$ ipython --no-banner

In [1]: import numpy as np

In [2]: np.set_printoptions(suppress=True, linewidth=120)

In [3]: arr = np.load("w.npy")

In [4]: arr
Out[4]: 
array([[0, 1, 0, 0, 0, 0],
       [3, 0, 0, 0, 0, 0],
       [1, 3, 0, 0, 0, 0],
       [0, 0, 0, 1, 0, 0],
       [0, 0, 3, 0, 0, 0],
       [0, 0, 1, 3, 0, 0],
       [0, 0, 0, 0, 0, 1],
       [0, 0, 0, 0, 3, 0],
       [0, 0, 0, 0, 1, 3]])

In [5]: Uu, sv, Vh = np.linalg.svd(arr, full_matrices=False)

In [6]: round(np.sqrt((sv ** 2).sum()), 1), round(np.linalg.norm(arr), 1)
Out[6]: (np.float64(7.7), np.float64(7.7))

In [7]: np.round(Uu.T @ Uu, 1) + 0
Out[7]: 
array([[1., 0., 0., 0., 0., 0.],
       [0., 1., 0., 0., 0., 0.],
       [0., 0., 1., 0., 0., 0.],
       [0., 0., 0., 1., 0., 0.],
       [0., 0., 0., 0., 1., 0.],
       [0., 0., 0., 0., 0., 1.]])

In [8]: (sv > 1e-8).sum()
Out[8]: np.int64(6)

In [9]: np.round(sv / sv[0], 1)
Out[9]: array([1. , 1. , 1. , 0.7, 0.7, 0.7])

In [10]: np.round(Vh @ Vh.T, 1) + 0
Out[10]: 
array([[1., 0., 0., 0., 0., 0.],
       [0., 1., 0., 0., 0., 0.],
       [0., 0., 1., 0., 0., 0.],
       [0., 0., 0., 1., 0., 0.],
       [0., 0., 0., 0., 1., 0.],
       [0., 0., 0., 0., 0., 1.]])

In [11]: np.allclose(Uu * sv @ Vh, arr)
Out[11]: True

In [12]: W0 = np.load("mat.npy")

In [13]: W0
Out[13]: 
array([[-8.,  8.,  0.,  0.],
       [ 5.,  6.,  0.,  0.],
       [ 0.,  0., -4.,  4.],
       [ 0.,  0., -5.,  1.]])

In [14]: # 2 blocks once reordered

In [15]: P = np.triu(np.array([[1, 1, 2, 1], [3, 3, 1, 1], [0, 0, 0, 1], [1, 1, 1, 2]]), 1) + np.eye(4)

In [16]: A2 = P @ W0 @ np.linalg.inv(P)

In [17]: np.trace(A2), np.trace(W0)
Out[17]: (np.float64(-5.0), np.float64(-5.0))

In [18]: np.round(np.poly(A2), 1)
Out[18]: array([    1.,     5.,   -66.,  -232., -1408.])

In [19]: K = np.loadtxt("m.csv", delimiter=",")

In [20]: K
Out[20]: 
array([[ 1., -1.,  1., -1.],
       [ 1.,  0.,  0.,  0.],
       [ 1.,  1.,  1.,  1.],
       [ 1.,  2.,  4.,  8.],
       [ 1.,  3.,  9., 27.]])

In [21]: # row 4 dominates

In [22]: gram = K.T @ K

In [23]: np.round(np.linalg.svd(K, compute_uv=False) ** 2, 1)
Out[23]: array([904.6,   6.2,   2.4,   0.7])

In [24]: np.allclose(gram, gram.T)
Out[24]: True

In [25]: np.trace(gram), (K ** 2).sum()
Out[25]: (np.float64(914.0), np.float64(914.0))

In [26]: np.round(np.linalg.norm(K, 2) / np.linalg.norm(K), 1)
Out[26]: np.float64(1.0)

In [27]: np.linalg.cond(K) > 100
Out[27]: np.False_

In [28]: A2 = np.c_[K[:, :3] @ np.array([[2, -2, 1], [2, 1, -1], [2, 2, -1]]), np.array([4, 3, 5, 0, 3])]

In [29]: A2
Out[29]: 
array([[  2.,  -1.,   1.,   4.],
       [  2.,  -2.,   1.,   3.],
       [  6.,   1.,  -1.,   5.],
       [ 14.,   8.,  -5.,   0.],
       [ 26.,  19., -11.,   3.]])

In [30]: np.round(np.linalg.norm(A2 - K @ np.linalg.lstsq(K, A2)[0], axis=0), 1) + 0
Out[30]: array([0., 0., 0., 3.])

In [31]: np.linalg.matrix_rank(np.c_[K, A2])
Out[31]: np.int64(5)

In [32]: rng = np.random.default_rng(26298)

In [33]: ang = rng.uniform(0, 2 * np.pi, 14)

In [34]: Q, _ = np.linalg.qr(np.array([[-0.3, 0.8], [0.6, 0.3], [1.1, 0.3], [0.2, -1.1]]))

In [35]: E = 3 * np.c_[np.cos(ang), np.sin(ang)] @ Q.T

In [36]: E.round(1)
Out[36]: 
array([[-1.3,  1. ,  2.1,  1.4],
       [-1.2, -1.1, -1.6,  1.9],
       [-1. , -1.3, -1.9,  1.6],
       [ 0.2, -1.5, -2.6,  0.2],
       [-0.8,  1.3,  2.5,  0.6],
       [-0.2, -1.5, -2.5,  0.7],
       [-0.6,  1.4,  2.6,  0.3],
       [-0.8, -1.4, -2.2,  1.4],
       [-1.2,  1.1,  2.3,  1.1],
       [-1.6,  0.7,  1.6,  1.8],
       [-1.7,  0.5,  1.4,  2. ],
       [ 1.5, -0.9, -1.9, -1.6],
       [ 1.8,  0.1, -0.3, -2.4],
       [ 1.4, -0.9, -2. , -1.5]])

In [37]: # rows and columns are dependent

In [38]: np.linalg.cond(E) > 100
Out[38]: np.True_

In [39]: round(np.linalg.norm(E, 2) / np.linalg.norm(E), 1)
Out[39]: np.float64(0.8)

In [40]: np.argsort(-np.linalg.norm(E, axis=0).round(6), kind="stable")[:3]
Out[40]: array([2, 3, 0])

In [41]: E @ E
Traceback (most recent call last):
  Cell In[41], line 1
    E @ E
ValueError: matmul: Input operand 1 has a mismatch in its core dimension 0, with gufunc signature (n?,k),(k,m?)->(n?,m?) (size 14 is different from 4)


In [42]: gram = E.T @ E

In [43]: np.allclose(gram, gram.T)
Out[43]: True

In [44]: round(float(np.trace(gram)), 1), round((E ** 2).sum(), 1)
Out[44]: (126.0, np.float64(126.0))

In [45]: ang = np.radians(45)

In [46]: r_ = np.eye(4)

In [47]: r_[0, 0] = r_[3, 3] = np.cos(ang)

In [48]: r_[0, 3], r_[3, 0] = -np.sin(ang), np.sin(ang)

In [49]: r_.round(1)
Out[49]: 
array([[ 0.7,  0. ,  0. , -0.7],
       [ 0. ,  1. ,  0. ,  0. ],
       [ 0. ,  0. ,  1. ,  0. ],
       [ 0.7,  0. ,  0. ,  0.7]])

In [50]: A2 = E @ r_.T

In [51]: np.allclose(E @ E.T, A2 @ A2.T)
Out[51]: True

In [52]: np.round(np.abs(A2 - E).max(axis=0), 1)
Out[52]: array([1.1, 0. , 0. , 2. ])

In [53]: A2.round(1) + 0
Out[53]: 
array([[-1.9,  1. ,  2.1,  0. ],
       [-2.2, -1.1, -1.6,  0.5],
       [-1.9, -1.3, -1.9,  0.5],
       [-0.1, -1.5, -2.6,  0.3],
       [-1. ,  1.3,  2.5, -0.1],
       [-0.6, -1.5, -2.5,  0.4],
       [-0.7,  1.4,  2.6, -0.2],
       [-1.5, -1.4, -2.2,  0.4],
       [-1.6,  1.1,  2.3,  0. ],
       [-2.4,  0.7,  1.6,  0.1],
       [-2.6,  0.5,  1.4,  0.2],
       [ 2.2, -0.9, -1.9, -0.1],
       [ 3. ,  0.1, -0.3, -0.4],
       [ 2. , -0.9, -2. , -0.1]])

In [54]: round(float(np.linalg.det(r_)), 1), round(np.trace(r_), 1)
Out[54]: (1.0, np.float64(3.4))

In [55]: Uu, sv, Vh = np.linalg.svd(E, full_matrices=False)

In [56]: np.allclose(Uu * sv @ Vh, E)
Out[56]: True

In [57]: np.round(Vh @ Vh.T, 1) + 0
Out[57]: 
array([[1., 0., 0., 0.],
       [0., 1., 0., 0.],
       [0., 0., 1., 0.],
       [0., 0., 0., 1.]])

In [58]: np.round(np.abs(Vh[0]), 1)
Out[58]: array([0.3, 0.4, 0.8, 0.3])

In [59]: Uu.shape, sv.shape, Vh.shape
Out[59]: ((14, 4), (4,), (4, 4))

In [60]: np.round(np.cumsum(sv ** 2) / np.sum(sv ** 2), 1)
Out[60]: array([0.7, 1. , 1. , 1. ])

In [61]: A = np.load("case11.npy")

In [62]: A
Out[62]: 
array([[-0.9,  0.4,  0.4,  0.9],
       [-1.9,  0.6, -0.1,  0.1],
       [-0.8,  1.6,  0.1, -0.7],
       [-0.5,  0.6,  1.3, -1.4],
       [-0.7,  0.4,  1.4, -1.2],
       [ 1.2,  1.6,  0.2, -0.6]])

In [63]: P = A @ np.linalg.solve(A.T @ A, A.T)

In [64]: round(float(np.trace(P)), 1)
Out[64]: 4.0

In [65]: np.linalg.matrix_rank(np.eye(6) - P)
Out[65]: np.int64(2)

In [66]: np.round((np.eye(6) - P) @ A, 1) + 0
Out[66]: 
array([[0., 0., 0., 0.],
       [0., 0., 0., 0.],
       [0., 0., 0., 0.],
       [0., 0., 0., 0.],
       [0., 0., 0., 0.],
       [0., 0., 0., 0.]])

In [67]: np.round(P @ A[:, 3], 1)
Out[67]: array([ 0.9,  0.1, -0.7, -1.4, -1.2, -0.6])

In [68]: np.allclose(P @ P, P)
Out[68]: True

In [69]: P.round(1) + 0
Out[69]: 
array([[ 1. ,  0.1, -0.1, -0.1,  0.1,  0.1],
       [ 0.1,  0.6,  0.4,  0. ,  0. , -0.3],
       [-0.1,  0.4,  0.6,  0.1,  0. ,  0.3],
       [-0.1,  0. ,  0.1,  0.5,  0.5,  0. ],
       [ 0.1,  0. ,  0. ,  0.5,  0.5, -0.1],
       [ 0.1, -0.3,  0.3,  0. , -0.1,  0.8]])

In [70]: np.round(np.diag(P), 1)
Out[70]: array([1. , 0.6, 0.6, 0.5, 0.5, 0.8])
